% python3 -q
>>> import numpy as np
>>> np.set_printoptions(precision=1, suppress=True, linewidth=200, legacy="1.25")
>>> feats = np.load("data.npy")
>>> feats
array([[4., 1., 0., 0., 0., 0.],
       [0., 4., 1., 0., 0., 0.],
       [0., 0., 4., 1., 0., 0.],
       [0., 0., 0., 4., 1., 0.],
       [0., 0., 0., 0., 4., 1.],
       [0., 0., 0., 0., 0., 4.]])
>>> x0 = np.array([-1, -1, 2, -1, 1, -2])
>>> target = feats @ x0
>>> target
array([-5., -2.,  7., -3.,  2., -8.])
>>> np.linalg.solve(feats, target + feats[:, 0])
array([ 0., -1.,  2., -1.,  1., -2.])
>>> x0 = np.array([3, 0, -2, 7, 3, 0])
>>> h1 = np.maximum(feats @ x0, 0)
>>> np.flatnonzero(h1 > 1e-9)
array([0, 3, 4])
>>> np.maximum(feats @ x0, 0) - np.maximum(-feats @ x0, 0)
array([12., -2., -1., 31., 12.,  0.])
>>> feats.T @ h1
array([ 48.,  12.,   0., 124.,  79.,  12.])
>>> h1
array([12.,  0.,  0., 31., 12.,  0.])
>>> feats * (h1 > 1e-9)[:, None]
array([[4., 1., 0., 0., 0., 0.],
       [0., 0., 0., 0., 0., 0.],
       [0., 0., 0., 0., 0., 0.],
       [0., 0., 0., 4., 1., 0.],
       [0., 0., 0., 0., 4., 1.],
       [0., 0., 0., 0., 0., 0.]])
>>> np.tanh(feats @ x0)
array([ 1. , -1. , -0.8,  1. ,  1. ,  0. ])
>>> rng = np.random.default_rng(51)
>>> idx = rng.permutation(6)
>>> other = feats[:, idx] * rng.choice([-1, 1], 6)
>>> other
array([[-1., -4., -0.,  0.,  0.,  0.],
       [-4., -0., -0.,  1.,  0.,  0.],
       [-0., -0., -1.,  4.,  0.,  0.],
       [-0., -0., -4.,  0.,  0.,  1.],
       [-0., -0., -0.,  0.,  1.,  4.],
       [-0., -0., -0.,  0.,  4.,  0.]])
>>> U, _, vt = np.linalg.svd(feats.T @ other)
>>> np.round(U @ vt, 1) + 0
array([[ 0., -1.,  0.,  0.,  0.,  0.],
       [-1.,  0.,  0.,  0.,  0.,  0.],
       [ 0.,  0.,  0.,  1.,  0.,  0.],
       [ 0.,  0., -1.,  0.,  0.,  0.],
       [ 0.,  0.,  0.,  0.,  0.,  1.],
       [ 0.,  0.,  0.,  0.,  1.,  0.]])
>>> np.round(np.linalg.lstsq(feats, other)[0], 1) + 0
array([[ 0., -1.,  0.,  0.,  0.,  0.],
       [-1.,  0.,  0.,  0.,  0.,  0.],
       [ 0.,  0.,  0.,  1.,  0.,  0.],
       [ 0.,  0., -1.,  0.,  0.,  0.],
       [ 0.,  0.,  0.,  0.,  0.,  1.],
       [ 0.,  0.,  0.,  0.,  1.,  0.]])
>>> other.sum(axis=0)
array([-5., -4., -5.,  5.,  5.,  5.])
>>> np.diff(other, axis=0)
array([[-3.,  4.,  0.,  1.,  0.,  0.],
       [ 4.,  0., -1.,  3.,  0.,  0.],
       [ 0.,  0., -3., -4.,  0.,  1.],
       [ 0.,  0.,  4.,  0.,  1.,  3.],
       [ 0.,  0.,  0.,  0.,  3., -4.]])
>>> np.unravel_index(np.abs(other).argmax(), other.shape)
(0, 1)
>>> np.linalg.matrix_rank(other)
6
>>> np.linalg.svd(other, compute_uv=False)
array([4.9, 4.7, 4.3, 3.9, 3.4, 3.1])
>>> other - other[0]
array([[ 0.,  0.,  0.,  0.,  0.,  0.],
       [-3.,  4.,  0.,  1.,  0.,  0.],
       [ 1.,  4., -1.,  4.,  0.,  0.],
       [ 1.,  4., -4.,  0.,  0.,  1.],
       [ 1.,  4.,  0.,  0.,  1.,  4.],
       [ 1.,  4.,  0.,  0.,  4.,  0.]])
>>> W1 = np.array([[3, 3, -2, 3],
...     [0, -3, -2, 0],
...     [2, 2, -2, -1],
...     [-3, -1, 1, 1],
...     [2, -2, -3, -3],
...     [3, -2, -2, -3]])
>>> c = np.array([4, 3, 5, 2])
>>> H = np.maximum(feats @ W1 + c, 0)
>>> np.linalg.matrix_rank(H)
4
>>> cent = np.array([[2, 0], [4, 4], [3, 4], [2, 1]])
>>> (H @ cent).round(6).argmax(axis=1)
array([0, 0, 0, 1, 0, 0])
>>> H @ cent
array([[108.,  62.],
       [ 14.,   1.],
       [ 58.,  40.],
       [ 24.,  27.],
       [ 30.,   0.],
       [ 32.,   0.]])
>>> W1 @ cent
array([[ 18,   7],
       [-18, -20],
       [  4,  -1],
       [ -5,   1],
       [-19, -23],
       [-14, -19]])
